% ipython --no-banner

In [1]: import numpy as np

In [2]: from numpy import linalg as LA

In [3]: np.set_printoptions(precision=2, suppress=True, linewidth=140)

In [4]: other = np.array([[-1, -3, -1, -4, 1],
   ...:     [-4, 1, -2, 1, 1],
   ...:     [0, 0, 2, 0, -3],
   ...:     [4, -2, 4, -1, 4],
   ...:     [2, 5, 0, -4, 2]])

In [5]: other[-1] = other[0]

In [6]: F = other + 0.02 * np.eye(5)

In [7]: F
Out[7]: 
array([[-0.98, -3.  , -1.  , -4.  ,  1.  ],
       [-4.  ,  1.02, -2.  ,  1.  ,  1.  ],
       [ 0.  ,  0.  ,  2.02,  0.  , -3.  ],
       [ 4.  , -2.  ,  4.  , -0.98,  4.  ],
       [-1.  , -3.  , -1.  , -4.  ,  1.02]])

In [8]: rng = np.random.default_rng(49680)

In [9]: labels = rng.permutation(5)

In [10]: labels
Out[10]: array([3, 1, 0, 2, 4])

In [11]: other = F[labels][:, labels]

In [12]: round(float(LA.det(other)), 2), np.round(LA.det(F[labels]), 2)
Out[12]: (-0.67, np.float64(-0.67))

In [13]: np.diag(other)
Out[13]: array([-0.98,  1.02, -0.98,  2.02,  1.02])

In [14]: np.round(LA.norm(F, 2) / LA.norm(F), 2)
Out[14]: np.float64(0.69)

In [15]: [round(float(x), 2) for x in LA.svd(F, compute_uv=False)[:3]]
Out[15]: [8.36, 7.3, 4.27]

In [16]: print(LA.matrix_rank(F, rtol=0.1))
4

In [17]: LA.cond(F) > 100
Out[17]: np.True_

In [18]: other = F / np.sqrt((F ** 2).mean(axis=1, keepdims=True))

In [19]: LA.norm(other, axis=1)
Out[19]: array([2.24, 2.24, 2.24, 2.24, 2.24])

In [20]: LA.matrix_rank(other) == LA.matrix_rank(F)
Out[20]: np.True_

In [21]: other[3]
Out[21]: array([ 1.23, -0.61,  1.23, -0.3 ,  1.23])

In [22]: LA.matrix_rank(F - F.mean(axis=1, keepdims=True))
Out[22]: np.int64(4)
